$ ipython --no-banner

In [1]: import numpy as np

In [2]: import numpy.linalg as la

In [3]: np.set_printoptions(suppress=True, linewidth=140)

In [4]: def rnd(a):
   ...:     return np.round(a, 3) + 0
   ...: 

In [5]: F = np.loadtxt("dump.csv", delimiter=",")

In [6]: F
Out[6]: 
array([[ 0.029,  4.97 ,  3.029,  2.923,  0.052],
       [ 0.055,  5.012,  2.896,  3.015, -0.073],
       [-0.011,  4.988,  3.004,  2.981, -0.022],
       [-0.053,  4.953,  3.044,  2.964, -0.01 ],
       [ 0.   ,  5.093,  2.999,  2.994, -0.018],
       [-0.072,  4.997,  3.058,  3.135,  0.013],
       [-0.071,  4.984,  2.9  ,  3.02 ,  0.068],
       [-0.025,  5.056,  3.026,  3.068, -0.013],
       [-0.015,  4.973,  3.023,  2.995,  0.016],
       [ 0.946,  3.045,  2.003,  1.016,  2.956],
       [ 1.051,  2.944,  2.029,  0.952,  2.961],
       [ 0.98 ,  2.912,  1.989,  1.003,  3.06 ],
       [ 1.005,  3.032,  1.985,  0.995,  3.053],
       [ 0.965,  2.842,  2.01 ,  0.941,  2.98 ],
       [ 1.084,  2.981,  2.069,  0.983,  3.059],
       [ 0.952,  2.957,  2.01 ,  0.987,  2.989],
       [ 0.998,  3.075,  2.012,  0.978,  2.991],
       [ 1.022,  3.033,  1.962,  1.074,  3.075],
       [ 4.992,  1.076,  0.056,  1.997,  3.962],
       [ 5.032,  0.967, -0.059,  2.001,  4.063],
       [ 5.054,  1.021,  0.057,  2.001,  3.958],
       [ 4.983,  0.941,  0.03 ,  1.94 ,  4.022],
       [ 5.023,  1.017, -0.04 ,  1.921,  4.03 ],
       [ 4.957,  1.095, -0.062,  1.985,  3.998],
       [ 4.927,  0.892, -0.099,  2.047,  3.933],
       [ 4.964,  0.947,  0.074,  2.072,  4.026],
       [ 5.046,  1.011,  0.027,  2.079,  3.905]])

In [7]: W = np.array([[0, 0, 0], [0, 1, 1], [2, 2, 0], [3, 3, 0], [3, 0, 0]])

In [8]: coef = np.array([0, 0, 2])

In [9]: act = np.maximum(F @ W + coef, 0)

In [10]: la.matrix_rank(act)
Out[10]: np.int64(3)

In [11]: (act > 0).mean(axis=0)
Out[11]: array([1., 1., 1.])

In [12]: basis = np.array([[2, 3, -3], [0, -3, 1], [0, -2, 3]])

In [13]: W @ basis
Out[13]: 
array([[ 0,  0,  0],
       [ 0, -5,  4],
       [ 4,  0, -4],
       [ 6,  0, -6],
       [ 6,  9, -9]])

In [14]: other = np.array([[3]])

In [15]: basis = np.array([[3, 2, 2, 1], [0, 4, 4, 4], [1, 1, 4, 4], [5, 3, 3, 0]])

In [16]: A = np.block([[other, np.array([[1, 1, -3, 0]])], [np.zeros((4, 1)), basis]])

In [17]: A
Out[17]: 
array([[ 3.,  1.,  1., -3.,  0.],
       [ 0.,  3.,  2.,  2.,  1.],
       [ 0.,  0.,  4.,  4.,  4.],
       [ 0.,  1.,  1.,  4.,  4.],
       [ 0.,  5.,  3.,  3.,  0.]])

In [18]: other = A / la.norm(A, axis=1, keepdims=True)

In [19]: G = other @ other.T

In [20]: (np.abs(G) > 0.9).astype(int)
Out[20]: 
array([[1, 0, 0, 0, 0],
       [0, 1, 0, 0, 1],
       [0, 0, 1, 0, 0],
       [0, 0, 0, 1, 0],
       [0, 1, 0, 0, 1]])
